>>> import numpy as np
>>> np.set_printoptions(precision=3, suppress=True, linewidth=120, sign=" ")
>>> J = np.load("data.npy")
>>> J
array([[  1,   6,   7,   2],
       [  9,   5,   3,   6],
       [-26,  -9,  -2, -16]])
>>> r = np.linalg.matrix_rank(J)
>>> r
np.int64(2)
>>> null = np.linalg.svd(J)[2][r:].T
>>> null.shape
(4, 2)
>>> theta = np.radians(60)
>>> R = np.eye(4)
>>> R[2, 2] = R[3, 3] = np.cos(theta)
>>> R[2, 3], R[3, 2] = -np.sin(theta), np.sin(theta)
>>> print(R)
[[ 1.     0.     0.     0.   ]
 [ 0.     1.     0.     0.   ]
 [ 0.     0.     0.5   -0.866]
 [ 0.     0.     0.866  0.5  ]]
>>> B = J @ R.T
>>> B
array([[  1.   ,   6.   ,   1.768,   7.062],
       [  9.   ,   5.   ,  -3.696,   5.598],
       [-26.   ,  -9.   ,  12.856,  -9.732]])
>>> np.allclose(J @ J.T, B @ B.T)
True
>>> np.allclose(np.linalg.norm(J, axis=1), np.linalg.norm(B, axis=1))
True
>>> r = np.linalg.matrix_rank(B)
>>> r
np.int64(2)
>>> null = np.linalg.svd(B)[2][r:].T
>>> np.round(B @ null, 3) + 0
array([[ 0.,  0.],
       [ 0.,  0.],
       [ 0.,  0.]])
>>> print([int(np.linalg.matrix_rank(np.delete(B, i, axis=0))) for i in range(3)])
[2, 2, 2]
>>> [int(np.linalg.matrix_rank(B[:i])) for i in range(1, len(B) + 1)]
[1, 2, 2]
>>> W0 = np.load("mat.npy")
>>> W0
array([[-0.515,  0.02 , -0.96 ],
       [ 0.217,  0.03 ,  0.291],
       [-0.168,  0.07 , -0.874],
       [ 0.388, -0.06 ,  0.96 ],
       [-0.478,  0.119, -0.995],
       [ 0.508, -0.11 ,  0.995],
       [-0.1  ,  0.   , -0.291],
       [-0.06 ,  0.06 , -0.716],
       [-0.508, -0.188,  0.537],
       [ 0.753, -0.03 ,  0.997],
       [-0.139,  0.04 , -0.716],
       [-0.766,  0.01 , -0.996],
       [ 0.178, -0.08 ,  0.905],
       [-0.07 ,  0.168, -0.978],
       [ 0.721, -0.01 ,  0.993],
       [-0.686, -0.01 , -0.984],
       [-0.09 , -0.01 , -0.149],
       [ 0.726, -0.119,  1.   ],
       [-0.485, -0.07 , -0.635],
       [ 0.691, -0.05 ,  0.996],
       [ 0.05 , -0.149,  0.96 ],
       [-0.537,  0.1  , -0.995],
       [ 0.952,  0.   ,  1.   ],
       [ 0.544,  0.139,  0.149],
       [ 0.264, -0.119,  0.978],
       [-0.797,  0.04 , -0.999],
       [-0.446, -0.02 , -0.834],
       [-0.617, -0.08 , -0.834],
       [ 0.336,  0.1  , -0.149]])
>>> idx = W0[:, 0] > np.median(W0[:, 0])
>>> u = W0[idx].mean(axis=0) - W0[~idx].mean(axis=0)
>>> np.argsort(-np.abs(u).round(6), kind="stable")
array([ 2,  0,  1])
>>> ((W0 - W0.mean(axis=0)) @ u > 0).astype(int)
array([ 0,  1,  0,  1,  0,  1,  0,  0,  1,  1,  0,  0,  1,  0,  1,  0,  0,  1,  0,  1,  1,  0,  1,  1,  1,  0,  0,  0,
        1])
>>> cent = W0[[28, 23]].astype(float)
>>> for _ in range(5):
...     idx = np.linalg.norm(W0[:, None] - cent, axis=-1).argmin(axis=1)
...     cent = np.array([W0[idx == j].mean(axis=0) for j in range(2)])
... 
>>> print(idx)
[ 0  1  0  1  0  1  0  0  1  1  0  0  1  0  1  0  0  1  0  1  1  0  1  1  1  0  0  0  0]
>>> np.bincount(idx)
array([ 16,  13])
>>> cent
array([[-0.351,  0.034, -0.757],
       [ 0.422, -0.057,  0.828]])
>>> cent[1] - cent[0]
array([ 0.773, -0.091,  1.584])
>>> arr = np.load("x.npy")
>>> arr
array([[-2., -2., -3., -1.],
       [ 3., -1., -3.,  2.],
       [ 0.,  0., -5., -5.],
       [ 0.,  0.,  9.,  7.]])
>>> x0 = np.array([2, 0, 0, 2])
>>> y = arr @ x0
>>> y
array([ -6.,  10., -10.,  14.])
>>> print(np.linalg.solve(arr, y + arr[:, 1]))
[ 2.  1.  0.  2.]
>>> np.round(np.linalg.solve(arr, y), 3) + 0
array([ 2.,  0.,  0.,  2.])
>>> mat = np.load("test14.npy")
>>> mat
array([[ 15,   0,   3,   5,   5],
       [  6,   0,   0,   2,   3],
       [  6,   0,   1,   2,   5],
       [ 12,   4,   1,   4,   2],
       [  3,   4,   1,   1,   5]])
>>> Uu, s, VT = np.linalg.svd(mat, full_matrices=False)
>>> np.abs(VT[0])
array([ 0.877,  0.126,  0.131,  0.292,  0.335])
>>> np.allclose(Uu * s @ VT, mat)
True
>>> round(float(np.sqrt((s ** 2).sum())), 3), round(np.linalg.norm(mat), 3)
(25.14, np.float64(25.14))
>>> np.cumsum(s ** 2) / np.sum(s ** 2)
array([ 0.918,  0.966,  0.997,  1.   ,  1.   ])
>>> np.round(Uu.T @ mat @ VT.T, 3) + 0
array([[ 24.09 ,   0.   ,   0.   ,   0.   ,   0.   ],
       [  0.   ,   5.469,   0.   ,   0.   ,   0.   ],
       [  0.   ,   0.   ,   4.467,   0.   ,   0.   ],
       [  0.   ,   0.   ,   0.   ,   1.345,   0.   ],
       [  0.   ,   0.   ,   0.   ,   0.   ,   0.   ]])
>>> np.round(VT @ VT.T, 3) + 0
array([[ 1.,  0.,  0.,  0.,  0.],
       [ 0.,  1.,  0.,  0.,  0.],
       [ 0.,  0.,  1.,  0.,  0.],
       [ 0.,  0.,  0.,  1.,  0.],
       [ 0.,  0.,  0.,  0.,  1.]])
>>> (s > 1e-8).sum()
np.int64(4)
>>> print(np.round(Uu.T @ Uu, 3) + 0)
[[ 1.  0.  0.  0.  0.]
 [ 0.  1.  0.  0.  0.]
 [ 0.  0.  1.  0.  0.]
 [ 0.  0.  0.  1.  0.]
 [ 0.  0.  0.  0.  1.]]
>>> x0 = np.array([3, 3, 1, -2, 2])
>>> h1 = np.maximum(mat @ x0, 0)
>>> np.maximum(mat @ (3 * x0), 0)
array([ 144,   60,   75,  135,   90])
>>> h1
array([ 48,  20,  25,  45,  30])
>>> print(np.flatnonzero(h1 > 1e-9))
[ 0  1  2  3  4]
>>> mat.T @ h1
array([ 1620,   300,   244,   540,   665])
>>> print(np.abs(mat).max())
15
>>> np.zeros(5, 5)
Traceback (most recent call last):
  File "<python-input-60>", line 1, in <module>
    np.zeros(5, 5)
    ~~~~~~~~^^^^^^
TypeError: Cannot interpret '5' as a data type
>>> print(np.diff(mat, axis=0))
[[-9  0 -3 -3 -2]
 [ 0  0  1  0  2]
 [ 6  4  0  2 -3]
 [-9  0  0 -3  3]]
>>> mat.sum(axis=0)
array([ 42,   8,   6,  14,  20])
>>> m1 = np.loadtxt("layer3.csv", delimiter=",")
>>> m1
array([[  9.754, -16.14 , -13.884],
       [  9.699, -16.004, -13.787],
       [  8.44 , -13.02 , -11.656],
       [  7.375, -10.674,  -9.955],
       [  6.03 ,  -7.957,  -7.943],
       [  4.896,  -5.901,  -6.371],
       [  3.807,  -4.146,  -4.969],
       [  3.457,  -3.632,  -4.542],
       [  1.886,  -1.66 ,  -2.747],
       [  1.298,  -1.079,  -2.11 ],
       [  1.171,  -0.966,  -1.972],
       [  0.48 ,  -0.432,  -1.168],
       [  0.042,  -0.109,  -0.344],
       [  0.005,  -0.039,  -0.119],
       [  2.015,   3.142,   4.231],
       [  2.222,   3.514,   4.597],
       [  3.881,   6.845,   7.648],
       [  8.059,  17.535,  16.41 ],
       [  9.511,  21.885,  19.802],
       [ 10.176,  23.976,  21.412],
       [ 10.242,  24.184,  21.572],
       [ 10.873,  26.227,  23.135]])
>>> Xc = m1 - m1.mean(axis=1)
Traceback (most recent call last):
  File "<python-input-65>", line 1, in <module>
    Xc = m1 - m1.mean(axis=1)
         ~~~^~~~~~~~~~~~~~~~~
ValueError: operands could not be broadcast together with shapes (22,3) (22,) 
>>> Xc = m1 - m1.mean(axis=0)
>>> Uu, s, VT = np.linalg.svd(Xc, full_matrices=False)
>>> np.searchsorted(np.cumsum(s ** 2) / (s ** 2).sum(), 0.9) + 1
np.int64(1)
>>> print(np.linalg.matrix_rank(Xc))
3
>>> (np.sign(Uu[:, 0]) == np.sign(Uu[0, 0])).astype(int)
array([ 1,  1,  1,  1,  1,  1,  1,  1,  1,  1,  1,  1,  1,  1,  0,  0,  0,  0,  0,  0,  0,  0])
>>> np.abs(VT[-1])
array([ 0.03 ,  0.672,  0.74 ])
>>> s ** 2 / (s ** 2).sum()
array([ 0.957,  0.041,  0.001])
>>> s
array([ 80.641,  16.729,   2.974])
>>> round((s ** 2).sum() ** 2 / (s ** 4).sum(), 3)
np.float64(1.089)
>>> print(VT[0] * np.sign(VT[0, np.abs(VT[0]).argmax()]))
[ 0.07   0.737  0.672]
>>> cov = np.cov(m1, rowvar=False)
>>> np.median(m1, axis=0)
array([ 4.388, -0.699, -1.57 ])
>>> np.argsort(-m1.std(axis=0).round(6), kind="stable")
array([ 1,  2,  0])
>>> cov.shape
(3, 3)
>>> np.polyfit(m1[:, 2], m1[:, 1], 1)
array([ 1.095,  0.217])
>>> np.argwhere(np.triu(np.abs(np.corrcoef(m1.T)) > 0.8, 1))
array([[ 1,  2]])
>>> idx = m1[:, 1] > np.median(m1[:, 1])
>>> u = m1[idx].mean(axis=0) - m1[~idx].mean(axis=0)
>>> np.argsort(-np.abs(u).round(6), kind="stable")
array([ 1,  2,  0])
>>> idx.astype(int)
array([ 0,  0,  0,  0,  0,  0,  0,  0,  0,  0,  0,  1,  1,  1,  1,  1,  1,  1,  1,  1,  1,  1])
>>> data = np.loadtxt("arr.csv", delimiter=",")
>>> data
array([[ 1.   ,  0.   ,  0.   ],
       [ 0.   , -0.707,  0.707],
       [ 0.   , -0.707, -0.707]])
>>> B = np.array([[1, 5], [4, 2], [3, 4]])
>>> print(np.einsum("ij,ij->i", data, data))
[ 1.  1.  1.]
>>> data @ B
array([[ 1.   ,  5.   ],
       [-0.707,  1.414],
       [-4.95 , -4.243]])
>>> np.einsum("ik,kj->ij", data, B)
array([[ 1.   ,  5.   ],
       [-0.707,  1.414],
       [-4.95 , -4.243]])
>>> print(np.einsum("ik,kj->ji", data, B))
[[ 1.    -0.707 -4.95 ]
 [ 5.     1.414 -4.243]]
>>> np.round(np.einsum("ij->j", data), 3) + 0
array([ 1.   , -1.414,  0.   ])
>>> B = data / np.sqrt((data ** 2).mean(axis=1, keepdims=True))
>>> np.linalg.matrix_rank(data - data.mean(axis=1, keepdims=True))
np.int64(2)
>>> proj = W0 @ np.linalg.solve(W0.T @ W0, W0.T)
>>> print(np.round(np.linalg.eigvalsh(proj), 3) + 0)
[ 0.  0.  0.  0.  0.  0.  0.  0.  0.  0.  0.  0.  0.  0.  0.  0.  0.  0.  0.  0.  0.  0.  0.  0.  0.  0.  1.  1.  1.]
>>> np.unique(J.round(6), axis=0).shape
(3, 4)
>>> print(np.abs(np.diag(np.linalg.qr(J)[1])) > 1e-9)
[ True  True False]
>>> J @ np.linalg.pinv(J) @ J
array([[  1.,   6.,   7.,   2.],
       [  9.,   5.,   3.,   6.],
       [-26.,  -9.,  -2., -16.]])
>>> K = np.load("case11.npy")
>>> K
array([[-8, -2],
       [-2, -8]])
>>> round(np.linalg.eigvalsh(K).min(), 3)
np.float64(-10.0)
>>> try:
...     np.linalg.cholesky(K)
... except np.linalg.LinAlgError as e:
...     print(repr(e))
... 
LinAlgError('Matrix is not positive definite')
>>> [round(float(np.linalg.det(K[:i, :i])), 2) + 0 for i in range(1, 3)]
[-8.0, 60.0]
>>> np.all(np.linalg.eigvalsh(K) > 0)
np.False_
>>> x0 = np.array([-1, -2, 1])
>>> y = W0 @ x0
>>> np.round(np.linalg.pinv(W0) @ W0, 3) + 0
array([[ 1.,  0.,  0.],
       [ 0.,  1.,  0.],
       [ 0.,  0.,  1.]])
>>> np.linalg.lstsq(W0, y)[0]
array([-1., -2.,  1.])
>>> try:
...     np.linalg.solve(W0, y)
... except np.linalg.LinAlgError as e:
...     print("failed:", e)
... 
failed: Last 2 dimensions of the array must be square
>>> np.linalg.solve(W0.T @ W0, W0.T @ y)
array([-1., -2.,  1.])
>>> rng = np.random.default_rng(58991)
>>> y = y + 0.3 * rng.normal(size=29)
>>> y
array([-0.511,  0.18 , -0.946,  0.376, -1.096,  0.578, -0.554, -0.569,  1.391,  0.545, -0.444, -0.013,  0.829, -1.146,
        0.403, -0.391, -0.332,  0.083,  0.02 ,  0.527,  1.423, -0.374, -0.314, -0.51 ,  1.082, -0.561, -0.34 ,  0.131,
       -0.522])
>>> b, *_ = np.linalg.lstsq(W0, y)
>>> round(float(np.linalg.norm(y - W0 @ b)), 3)
1.157
>>> b.round()
array([-1., -1.,  1.])
>>> b
array([-1.09 , -1.437,  1.053])
>>> print([round(float(np.linalg.norm(np.linalg.solve(W0.T @ W0 + lam * np.eye(3), W0.T @ y))), 2) for lam in (0, 1, 10, 100)])
[2.09, 1.25, 0.44, 0.1]
>>> vals, V = np.linalg.eigh(K)
>>> x0 = np.array([2, 1])
>>> print(np.linalg.eigvalsh(K[1:, 1:]))
[-8.]
>>> x0 @ K @ x0
np.int64(-48)
>>> V * np.maximum(vals, 0) @ V.T
array([[ 0.,  0.],
       [ 0.,  0.]])
>>> (np.sign(V[:, -1].round(6)) == np.sign(V[0, -1].round(6))).astype(int)
array([ 1,  0])
>>> vals, V = np.linalg.eigh(K)
>>> np.abs(V[:, -1]).round(6).argmax()
np.int64(0)
>>> vals
array([-10.,  -6.])
>>> (vals > 1e-8).sum(), (vals < -1e-8).sum()
(np.int64(0), np.int64(2))
>>> np.round(V.T @ V, 3) + 0
array([[ 1.,  0.],
       [ 0.,  1.]])
>>> print(np.abs(V[:, -1]))
[ 0.707  0.707]
>>> B = K + rng.integers(-2, 3, (2, 1)) @ rng.integers(-2, 3, (1, 2))
>>> B
array([[-7, -2],
       [ 0, -8]])
>>> np.linalg.matrix_rank(B - K, tol=1e-8)
np.int64(1)
>>> B - K
array([[ 1,  0],
       [ 2,  0]])
>>> X = np.load("block15.npy")
>>> X
array([[ 3.,  0.,  2.],
       [ 0., -7., -3.],
       [ 0.,  4., -4.]])
>>> Q = X.astype(float).copy()
>>> for j in range(3):
...     Q[:, j] -= Q[:, :j] @ (Q[:, :j].T @ Q[:, j])
...     Q[:, j] /= np.linalg.norm(Q[:, j])
... 
>>> np.round(Q.T @ Q, 3) + 0
array([[ 1.,  0.,  0.],
       [ 0.,  1.,  0.],
       [ 0.,  0.,  1.]])
>>> x0 = np.array([8, 3, 8])
>>> h1 = np.maximum(X @ x0, 0)
>>> np.flatnonzero(h1 > 1e-9)
array([ 0])
>>> X.T @ h1
array([ 120.,    0.,   80.])
>>> h1
array([ 40.,   0.,   0.])
>>> proj = np.triu(np.array([[0, 0, 3], [2, 1, 2], [3, 3, 2]]), 1) + np.eye(3)
>>> B = proj @ X @ np.linalg.inv(proj)
>>> np.trace(B), np.trace(X)
(np.float64(-8.0), np.float64(-8.0))
>>> proj @ X - X @ proj
array([[  0.,  12., -21.],
       [  0.,   8.,   6.],
       [  0.,   0.,  -8.]])
>>> round(float(np.linalg.det(B)), 3)
120.0
>>> x0 = np.array([0, 2, 4])
>>> X @ (2 * x0)
array([ 16., -52., -16.])
>>> print(np.einsum("ij,j->i", X, x0))
[  8. -26.  -8.]
>>> (X * x0).sum(axis=1)
array([  8., -26.,  -8.])
>>> print(X @ np.eye(3)[1])
[ 0. -7.  4.]
